$ python -q
>>> import numpy as np
>>> np.set_printoptions(suppress=True, linewidth=140)
>>> A = np.loadtxt("x.csv", delimiter=",")
>>> A
array([[ 18., -11.,  -3.,  24.,  33.,  18.,  -1.,   2.],
       [ 12.,  -4.,   0.,  12.,  12.,  12.,   4.,   4.],
       [  9.,  -3.,   0.,   9.,   9.,   9.,   3.,   3.],
       [  5., -15.,  -8.,  21.,  45.,   5., -17.,  -9.],
       [ 16.,  -7.,  -1.,  18.,  21.,  16.,   3.,   4.],
       [ -1., -13.,  -8.,  15.,  39.,  -1., -19., -11.]])
>>> np.argsort(-np.linalg.norm(A, axis=0).round(6), kind="stable")[:3]
array([4, 3, 0])
>>> E = np.load("m.npy")
>>> E.round(2)
array([[ 3.24,  0.01,  0.29,  0.28, -0.77,  0.61, -1.82,  0.2 ],
       [ 0.01,  2.3 ,  0.1 ,  0.27, -0.17,  1.36,  1.11,  0.06],
       [ 0.29,  0.1 ,  2.15, -0.23,  0.28, -0.07,  0.21, -0.54],
       [ 0.28,  0.27, -0.23,  2.86,  0.87, -0.16, -0.73,  0.12],
       [-0.77, -0.17,  0.28,  0.87,  1.94,  0.3 , -0.01, -1.59],
       [ 0.61,  1.36, -0.07, -0.16,  0.3 ,  2.55, -0.09, -0.11],
       [-1.82,  1.11,  0.21, -0.73, -0.01, -0.09,  1.91, -0.15],
       [ 0.2 ,  0.06, -0.54,  0.12, -1.59, -0.11, -0.15,  2.04]])
>>> left, s, Vt = np.linalg.svd(E)
>>> V = Vt[:(s > 1e-8).sum()]
>>> rng = np.random.default_rng(1316)
>>> x = E[5] + 3 * E[0] + rng.integers(2) * np.eye(8)[7]
>>> x.round(2)
array([10.34,  1.39,  0.82,  0.68, -2.02,  4.39, -5.55,  1.49])
>>> np.linalg.matrix_rank(np.vstack([E, x]))
np.int64(7)
>>> vals, V = np.linalg.eigh(E)
>>> np.round(V.T @ E @ V, 2) + 0
array([[0., 0., 0., 0., 0., 0., 0., 0.],
       [0., 0., 0., 0., 0., 0., 0., 0.],
       [0., 0., 1., 0., 0., 0., 0., 0.],
       [0., 0., 0., 2., 0., 0., 0., 0.],
       [0., 0., 0., 0., 3., 0., 0., 0.],
       [0., 0., 0., 0., 0., 4., 0., 0.],
       [0., 0., 0., 0., 0., 0., 4., 0.],
       [0., 0., 0., 0., 0., 0., 0., 5.]])
>>> np.round(V.T @ V, 2) + 0
array([[1., 0., 0., 0., 0., 0., 0., 0.],
       [0., 1., 0., 0., 0., 0., 0., 0.],
       [0., 0., 1., 0., 0., 0., 0., 0.],
       [0., 0., 0., 1., 0., 0., 0., 0.],
       [0., 0., 0., 0., 1., 0., 0., 0.],
       [0., 0., 0., 0., 0., 1., 0., 0.],
       [0., 0., 0., 0., 0., 0., 1., 0.],
       [0., 0., 0., 0., 0., 0., 0., 1.]])
>>> vals.sum(), np.trace(E)
(np.float64(19.0), np.float64(19.0))
>>> np.round(V @ np.diag(vals) @ V.T, 2)
array([[ 3.24,  0.01,  0.29,  0.28, -0.77,  0.61, -1.82,  0.2 ],
       [ 0.01,  2.3 ,  0.1 ,  0.27, -0.17,  1.36,  1.11,  0.06],
       [ 0.29,  0.1 ,  2.15, -0.23,  0.28, -0.07,  0.21, -0.54],
       [ 0.28,  0.27, -0.23,  2.86,  0.87, -0.16, -0.73,  0.12],
       [-0.77, -0.17,  0.28,  0.87,  1.94,  0.3 , -0.01, -1.59],
       [ 0.61,  1.36, -0.07, -0.16,  0.3 ,  2.55, -0.09, -0.11],
       [-1.82,  1.11,  0.21, -0.73, -0.01, -0.09,  1.91, -0.15],
       [ 0.2 ,  0.06, -0.54,  0.12, -1.59, -0.11, -0.15,  2.04]])
>>> vals.round(2) + 0
array([0., 0., 1., 2., 3., 4., 4., 5.])
